In [1]: import numpy as np

In [2]: np.set_printoptions(precision=1, suppress=True, linewidth=140)

In [3]: def rd(a):
   ...:     return np.round(a, 1) + 0
   ...: 

In [4]: E = np.array([[2.0, 4.0, -8.0, -7.0],
   ...:     [0.0, 2.0, 6.0, 8.0],
   ...:     [0.0, 9.0, 1.0, 5.0],
   ...:     [0.0, 6.0, 3.0, 1.0]])

In [5]: print(E)
[[ 2.  4. -8. -7.]
 [ 0.  2.  6.  8.]
 [ 0.  9.  1.  5.]
 [ 0.  6.  3.  1.]]

In [6]: print((E - E.T) / 2)
[[ 0.   2.  -4.  -3.5]
 [-2.   0.  -1.5  1. ]
 [ 4.   1.5  0.   1. ]
 [ 3.5 -1.  -1.   0. ]]

In [7]: print(np.trace(E))
6.0

In [8]: print(rd(np.sort(np.abs(np.linalg.eigvals(E)))))
[ 2.   2.9  6.8 13.6]

In [9]: print(rd(np.abs(np.linalg.eigvals(E)).max()))
13.6

In [10]: print(np.allclose(E, E.T))
False

In [11]: vec = np.array([1, 0, 0, 3])

In [12]: target = E @ vec

In [13]: print(target)
[-19.  24.  15.   3.]

In [14]: print(rd(np.linalg.solve(E, E[:, 0])))
[1. 0. 0. 0.]

In [15]: print(rd(np.linalg.solve(E, target + E[:, 1])))
[1. 1. 0. 3.]

In [16]: out = np.array([[4, 3], [4, 1], [1, 4], [5, 0]])

In [17]: print(np.einsum("ik,kj->ji", E, out))
[[-19.  54.  62.  32.]
 [-22.  26.  13.  18.]]

In [18]: print(np.einsum("ij,ij->i", E, E))
[133. 104. 107.  46.]

In [19]: print(np.vstack([E, out.T]).shape)
(6, 4)

In [20]: print(out.T @ E.T)
[[-19.  54.  62.  32.]
 [-22.  26.  13.  18.]]

In [21]: arr = np.loadtxt("mat.csv", delimiter=",")

In [22]: print(arr)
[[0. 0. 1. 0. 0.]
 [0. 0. 0. 0. 1.]
 [0. 1. 0. 0. 0.]
 [0. 0. 0. 1. 0.]
 [1. 0. 0. 0. 0.]]

In [23]: u = np.array([2, 1, 1, 0, 1])

In [24]: out = arr + np.outer(u, np.eye(5)[4])

In [25]: print(np.linalg.matrix_rank(np.linalg.inv(out) - np.linalg.inv(arr), tol=1e-8))
1

In [26]: print(rd(np.linalg.det(out) / np.linalg.det(arr)), rd(1 + np.linalg.solve(arr, u)[4]))
2.0 2.0

In [27]: print(np.linalg.matrix_rank(out - arr))
1

In [28]: print(out)
[[0. 0. 1. 0. 2.]
 [0. 0. 0. 0. 2.]
 [0. 1. 0. 0. 1.]
 [0. 0. 0. 1. 0.]
 [1. 0. 0. 0. 1.]]

In [29]: u = np.array([3, -1, 3, -3, 3, -1, -1, -3, 2])

In [30]: r1 = np.array([1, 2, 3, 1, 2, 0, 2, 3])

In [31]: X = np.outer(u, r1)

In [32]: print(X)
[[ 3  6  9  3  6  0  6  9]
 [-1 -2 -3 -1 -2  0 -2 -3]
 [ 3  6  9  3  6  0  6  9]
 [-3 -6 -9 -3 -6  0 -6 -9]
 [ 3  6  9  3  6  0  6  9]
 [-1 -2 -3 -1 -2  0 -2 -3]
 [-1 -2 -3 -1 -2  0 -2 -3]
 [-3 -6 -9 -3 -6  0 -6 -9]
 [ 2  4  6  2  4  0  4  6]]

In [33]: U, sigma, VT = np.linalg.svd(X)

In [34]: V = VT[:(sigma > 1e-8).sum()]

In [35]: rng = np.random.default_rng(36241)

In [36]: vec = X[2] + 5 * X[7] + rng.integers(2) * np.eye(8)[2]

In [37]: print(vec)
[-12. -24. -36. -12. -24.   0. -24. -36.]

In [38]: print(np.allclose(V.T @ V @ vec, vec))
True

In [39]: print(rd(np.diag(V.T @ V)))
[0.  0.1 0.3 0.  0.1 0.  0.1 0.3]

In [40]: data = np.loadtxt("block5.csv", delimiter=",")

In [41]: print(rd(data))
[[-0.1 -0.6 -0.2 -0.3 -0.4  0.6  0.2]
 [ 0.4 -0.3  0.  -0.6  0.6 -0.2  0.1]
 [-0.5  0.5 -0.5 -0.4  0.3  0.3 -0.1]
 [ 0.   0.1  0.5 -0.4 -0.2  0.1 -0.7]
 [ 0.6  0.5  0.1 -0.2 -0.1  0.4  0.4]
 [-0.4  0.2  0.2 -0.4 -0.4 -0.5  0.5]
 [-0.4  0.   0.6  0.1  0.5  0.3  0.3]]

In [42]: out = np.array([[0, 1, 0],
    ...:     [-2, 0, 2],
    ...:     [0, -2, -1],
    ...:     [2, 1, 1],
    ...:     [1, 2, 1],
    ...:     [2, -2, 2],
    ...:     [0, 0, 1]])

In [43]: print(np.vstack([data, out.T]).shape)
(10, 7)

In [44]: print(rd(np.linalg.det(data)))
1.0

In [45]: print(rd(np.trace(data)))
-1.7

In [46]: print(arr.sum(axis=1))
[1. 1. 1. 1. 1.]

In [47]: print(arr.sum(axis=0))
[1. 1. 1. 1. 1.]

In [48]: np.zeros(5, 5)
Traceback (most recent call last):
  Cell In[48], line 1
    np.zeros(5, 5)
TypeError: Cannot interpret '5' as a data type


In [49]: print(arr.mean(axis=0))
[0.2 0.2 0.2 0.2 0.2]

In [50]: np.linalg.rank(arr)
Traceback (most recent call last):
  Cell In[50], line 1
    np.linalg.rank(arr)
AttributeError: module 'numpy.linalg' has no attribute 'rank'


In [51]: print(np.abs(arr).max())
1.0

In [52]: print(arr - arr[0])
[[ 0.  0.  0.  0.  0.]
 [ 0.  0. -1.  0.  1.]
 [ 0.  1. -1.  0.  0.]
 [ 0.  0. -1.  1.  0.]
 [ 1.  0. -1.  0.  0.]]

In [53]: u, r1 = data[1], data[5]

In [54]: print(rd(u @ u))
1.0

In [55]: pr = (u @ r1) / (u @ u) * u

In [56]: print(np.linalg.matrix_rank(np.outer(u, r1)))
1

In [57]: print(rd(r1 - pr))
[-0.4  0.2  0.2 -0.4 -0.4 -0.5  0.5]

In [58]: print(rd((r1 - pr) @ u))
0.0

In [59]: mat = np.load("data.npy")

In [60]: print(mat)
[[-7.7  8.   0.   6.  -9.   0.  -2.  -1. ]
 [ 8.   4.3  8.   4.   6.   9.   4.  -9. ]
 [ 5.   2.  -7.7 -4.  -8.  -5.  -9.   8. ]
 [ 6.   8.   8.   2.3  5.  -1.  -5.   1. ]
 [-2.   1.   1.   2.  -5.7 -2.  -7.   5. ]
 [ 9.   6.   6.  -9.  -4.   6.3 -1.   2. ]
 [-8.   2.   7.  -7.   8.  -7.  -7.7  7. ]
 [-8.   8.   0.   6.  -9.   0.  -2.  -0.7]]

In [61]: out = np.array([[2, -2],
    ...:     [1, 1],
    ...:     [-2, 1],
    ...:     [2, 0],
    ...:     [-2, 1],
    ...:     [-1, -1],
    ...:     [-2, -1],
    ...:     [0, 0]])

In [62]: print(np.einsum("ik,kj->ji", mat, out))
[[ 26.6 -16.7  58.4   9.6  26.4  -2.3 -35.6  26. ]
 [ 16.4 -10.7  -9.7  15.    9.3 -15.3  47.7  17. ]]

In [63]: print(np.einsum("ik,kj->ij", mat, out))
[[ 26.6  16.4]
 [-16.7 -10.7]
 [ 58.4  -9.7]
 [  9.6  15. ]
 [ 26.4   9.3]
 [ -2.3 -15.3]
 [-35.6  47.7]
 [ 26.   17. ]]

In [64]: print(np.vstack([mat, out.T]).shape)
(10, 8)

In [65]: print(mat @ out)
[[ 26.6  16.4]
 [-16.7 -10.7]
 [ 58.4  -9.7]
 [  9.6  15. ]
 [ 26.4   9.3]
 [ -2.3 -15.3]
 [-35.6  47.7]
 [ 26.   17. ]]

In [66]: vec = np.array([0, 3, 1, 4, 3, 1, 0, 4])

In [67]: target = mat @ vec

In [68]: print(rd(target))
[ 17.   27.9 -14.7  59.2  12.9  -9.7  30.   18.2]

In [69]: print(rd(np.linalg.solve(mat, target)))
[0. 3. 1. 4. 3. 1. 0. 4.]

In [70]: U, sigma, VT = np.linalg.svd(mat)

In [71]: print(np.argmax(sigma[:-1] / (sigma[1:] + 1e-6)) + 1)
7

In [72]: out = U[:, :7] @ np.diag(sigma[:7]) @ VT[:7]

In [73]: print(rd(np.abs(mat - out).max()))
0.1

In [74]: print(np.linalg.matrix_rank(mat, rtol=0.1))
6

In [75]: J = np.load("layer1.npy")

In [76]: print(J)
[[ 1 -2  4 -8]
 [ 1 -1  1 -1]
 [ 1  0  0  0]]

In [77]: print(rd(data @ data.T))
[[1. 0. 0. 0. 0. 0. 0.]
 [0. 1. 0. 0. 0. 0. 0.]
 [0. 0. 1. 0. 0. 0. 0.]
 [0. 0. 0. 1. 0. 0. 0.]
 [0. 0. 0. 0. 1. 0. 0.]
 [0. 0. 0. 0. 0. 1. 0.]
 [0. 0. 0. 0. 0. 0. 1.]]

In [78]: print(rd(np.linalg.svd(data, compute_uv=False)))
[1. 1. 1. 1. 1. 1. 1.]

In [79]: print(rd(data[:, 0] @ data[:, 4]))
0.0

In [80]: vec = np.array([2, -1, 3, 0])

In [81]: print((J @ vec).argmax())
0

In [82]: print(J @ np.ones(4))
[-5.  0.  1.]

In [83]: print(np.sign((J @ vec).round(6)))
[1 1 1]

In [84]: print(np.einsum("ij,j->i", J, vec))
[16  6  2]

In [85]: print(J @ (2 * vec))
[32 12  4]

In [86]: print((J * vec).sum(axis=1))
[16  6  2]

In [87]: print(np.linalg.norm(J @ vec) <= np.linalg.norm(J, 2) * np.linalg.norm(vec) + 1e-9)
True

In [88]: def softmax(z):
    ...:     e = np.exp(z - z.max(axis=-1, keepdims=True))
    ...:     return e / e.sum(axis=-1, keepdims=True)
    ...: 

In [89]: print(rd(softmax(J).sum(axis=1)))
[1. 1. 1.]

In [90]: print(rd(softmax(J[2])))
[0.5 0.2 0.2 0.2]

In [91]: S = J @ J.T / np.sqrt(4)

In [92]: print(rd(softmax(S + np.triu(np.full(S.shape, -np.inf), 1))))
[[1.  0.  0. ]
 [1.  0.  0. ]
 [0.3 0.3 0.3]]

In [93]: print(rd(softmax(S)[2] @ J))
[ 1.  -1.   1.7 -3. ]

In [94]: print(softmax(S).round(6).argmax(axis=1))
[0 0 0]

In [95]: K = np.load("test6.npy")

In [96]: print(K)
[[3. 4. 2. 1. 3. 5. 5. 2.]
 [0. 1. 0. 0. 5. 5. 5. 3.]
 [0. 1. 5. 1. 1. 5. 2. 4.]
 [0. 3. 3. 2. 4. 2. 3. 5.]
 [0. 5. 5. 2. 0. 0. 2. 5.]
 [0. 5. 5. 1. 0. 3. 2. 0.]
 [0. 5. 3. 5. 4. 3. 5. 2.]
 [0. 3. 0. 3. 0. 3. 4. 2.]]

In [97]: out = K + rng.integers(-2, 3, (8, 7)) @ rng.integers(-2, 3, (7, 8))

In [98]: print(out)
[[  7.   8.  -8.  -6.   1.   3.  -4.   2.]
 [  9.  -1.  -3.  -5.   6.  -2.  12.   1.]
 [ -1.   2.   1.   0.  -5.  10. -10.   5.]
 [  5.   1.   9.  10.  12.   8.   3.   7.]
 [ -3.  13.   7.   3.  -4.   5.  -4.   5.]
 [  3.   6.  12.  10.   1.  16.  -7.   3.]
 [  8.  -4.  -1.   6.   5.   2.   2.   1.]
 [ -2.   2.   4.   8.   5.   8.   3.   5.]]

In [99]: print(rd(np.linalg.svd(out - K, compute_uv=False)))
[28.7 23.4 17.4  8.5  6.2  1.8  0.   0. ]

In [100]: print(np.abs(out - K).sum(axis=1))
[38. 36. 31. 37. 29. 46. 28. 26.]

In [101]: lab = rng.permutation(8)

In [102]: print(lab)
[5 3 2 6 1 4 7 0]

In [103]: out = K[lab][:, lab]

In [104]: print(out)
[[3. 1. 5. 2. 5. 0. 0. 0.]
 [2. 2. 3. 3. 3. 4. 5. 0.]
 [5. 1. 5. 2. 1. 1. 4. 0.]
 [3. 5. 3. 5. 5. 4. 2. 0.]
 [5. 0. 0. 5. 1. 5. 3. 0.]
 [0. 2. 5. 2. 5. 0. 5. 0.]
 [3. 3. 0. 4. 3. 0. 2. 0.]
 [5. 1. 2. 5. 4. 3. 2. 3.]]

In [105]: print(rd(np.linalg.det(out)), rd(np.linalg.det(K[lab])))
-40296.0 -40296.0

In [106]: print(rd(np.sort(np.abs(np.linalg.eigvals(out)))))
[ 1.2  1.2  3.   3.6  3.6  5.2  7.2 19.6]

In [107]: u = np.array([-2, 1, -4, -3, 2, -5])

In [108]: M = u[np.abs(np.subtract.outer(np.arange(6), np.arange(6)))]

In [109]: print(M)
[[-2  1 -4 -3  2 -5]
 [ 1 -2  1 -4 -3  2]
 [-4  1 -2  1 -4 -3]
 [-3 -4  1 -2  1 -4]
 [ 2 -3 -4  1 -2  1]
 [-5  2 -3 -4  1 -2]]

In [110]: t3 = np.stack([M, -3 * M, M[::-1]])

In [111]: print(np.einsum("bij,cij->bc", t3, t3))
[[ 282 -846  136]
 [-846 2538 -408]
 [ 136 -408  282]]

In [112]: print(t3.sum(axis=0))
[[-1  0  5  2 -3  8]
 [ 0  1 -6  9  4 -3]
 [ 5 -6  5 -4  9  2]
 [ 2  9 -4  5 -6  5]
 [-3  4  9 -6  1  0]
 [ 8 -3  2  5  0 -1]]

In [113]: print(np.linalg.matrix_rank(t3))
[6 6 6]
